% ipython --no-banner

In [1]: import numpy as np

In [2]: np.set_printoptions(precision=3, suppress=True, linewidth=100, legacy="1.25")

In [3]: tidy = lambda a: np.round(a, 3) + 0

In [4]: M = np.load("w.npy")

In [5]: tidy(M)
Out[5]: 
array([[0.429, 0.143, 0.143, 0.143, 0.143],
       [0.25 , 0.167, 0.25 , 0.167, 0.167],
       [0.   , 0.273, 0.273, 0.273, 0.182],
       [0.273, 0.091, 0.182, 0.273, 0.182],
       [0.273, 0.091, 0.182, 0.091, 0.364]])

In [6]: u = np.array([5, 1, 9, -8, -4])

In [7]: A2 = M + np.outer(u, np.eye(5)[3])

In [8]: tidy(A2)
Out[8]: 
array([[ 0.429,  0.143,  0.143,  5.143,  0.143],
       [ 0.25 ,  0.167,  0.25 ,  1.167,  0.167],
       [ 0.   ,  0.273,  0.273,  9.273,  0.182],
       [ 0.273,  0.091,  0.182, -7.727,  0.182],
       [ 0.273,  0.091,  0.182, -3.909,  0.364]])

In [9]: tidy(np.linalg.det(A2) / np.linalg.det(M)), tidy(1 + np.linalg.solve(M, u)[3])
Out[9]: (-29.625, -29.625)

In [10]: rng = np.random.default_rng(91)

In [11]: labels = rng.permutation(5)

In [12]: labels
Out[12]: array([3, 0, 1, 4, 2])

In [13]: A2 = M[labels][:, labels]

In [14]: np.allclose(A2, M)
Out[14]: False

In [15]: tidy(np.trace(A2))
Out[15]: 1.504

In [16]: tidy(np.linalg.det(A2)), tidy(np.linalg.det(M[labels]))
Out[16]: (0.0, 0.0)

In [17]: arr = np.load("a.npy")

In [18]: tidy(arr)
Out[18]: 
array([[ 0.601, -0.293, -0.452, -0.027,  0.239, -0.452, -0.027,  0.293],
       [-0.293,  0.785, -0.332, -0.02 ,  0.176, -0.332, -0.02 ,  0.215],
       [-0.452, -0.332,  0.488, -0.03 ,  0.271, -0.512, -0.03 ,  0.332],
       [-0.027, -0.02 , -0.03 ,  0.998,  0.016, -0.03 , -0.002,  0.02 ],
       [ 0.239,  0.176,  0.271,  0.016,  0.856,  0.271,  0.016, -0.176],
       [-0.452, -0.332, -0.512, -0.03 ,  0.271,  0.488, -0.03 ,  0.332],
       [-0.027, -0.02 , -0.03 , -0.002,  0.016, -0.03 ,  0.998,  0.02 ],
       [ 0.293,  0.215,  0.332,  0.02 , -0.176,  0.332,  0.02 ,  0.785]])

In [19]: O, evecs = np.linalg.qr(arr[:, :7])[0], np.linalg.qr(arr[:, 7:])[0]

In [20]: s = np.linalg.svd(O.T @ evecs, compute_uv=False)

In [21]: print(tidy(s))
[0.]

In [22]: (s > 0.9).sum()
Out[22]: 0

In [23]: tidy(np.degrees(np.arccos(s.clip(0, 1))))
Out[23]: array([90.])

In [24]: def softmax(z):
    ...:     e = np.exp(z - z.max(axis=-1, keepdims=True))
    ...:     return e / e.sum(axis=-1, keepdims=True)
    ...: 

In [25]: tidy(softmax(arr[6]))
Out[25]: array([0.101, 0.102, 0.101, 0.104, 0.105, 0.101, 0.281, 0.106])

In [26]: tidy(softmax(arr[6] + 4))
Out[26]: array([0.101, 0.102, 0.101, 0.104, 0.105, 0.101, 0.281, 0.106])

In [27]: print(tidy(softmax(arr).sum(axis=1)))
[1. 1. 1. 1. 1. 1. 1. 1.]

In [28]: att = arr @ arr.T / np.sqrt(8)

In [29]: tidy(softmax(att)[6] @ arr)
Out[29]: array([-0.015,  0.02 , -0.033,  0.11 ,  0.199, -0.033,  0.16 ,  0.217])

In [30]: print(tidy(softmax(att)))
[[0.169 0.119 0.119 0.119 0.119 0.119 0.119 0.119]
 [0.119 0.169 0.119 0.119 0.119 0.119 0.119 0.119]
 [0.119 0.119 0.169 0.119 0.119 0.119 0.119 0.119]
 [0.119 0.119 0.119 0.169 0.119 0.119 0.119 0.119]
 [0.119 0.119 0.119 0.119 0.169 0.119 0.119 0.119]
 [0.119 0.119 0.119 0.119 0.119 0.169 0.119 0.119]
 [0.119 0.119 0.119 0.119 0.119 0.119 0.169 0.119]
 [0.119 0.119 0.119 0.119 0.119 0.119 0.119 0.169]]

In [31]: softmax(att).round(6).argmax(axis=1)
Out[31]: array([0, 1, 2, 3, 4, 5, 6, 7])
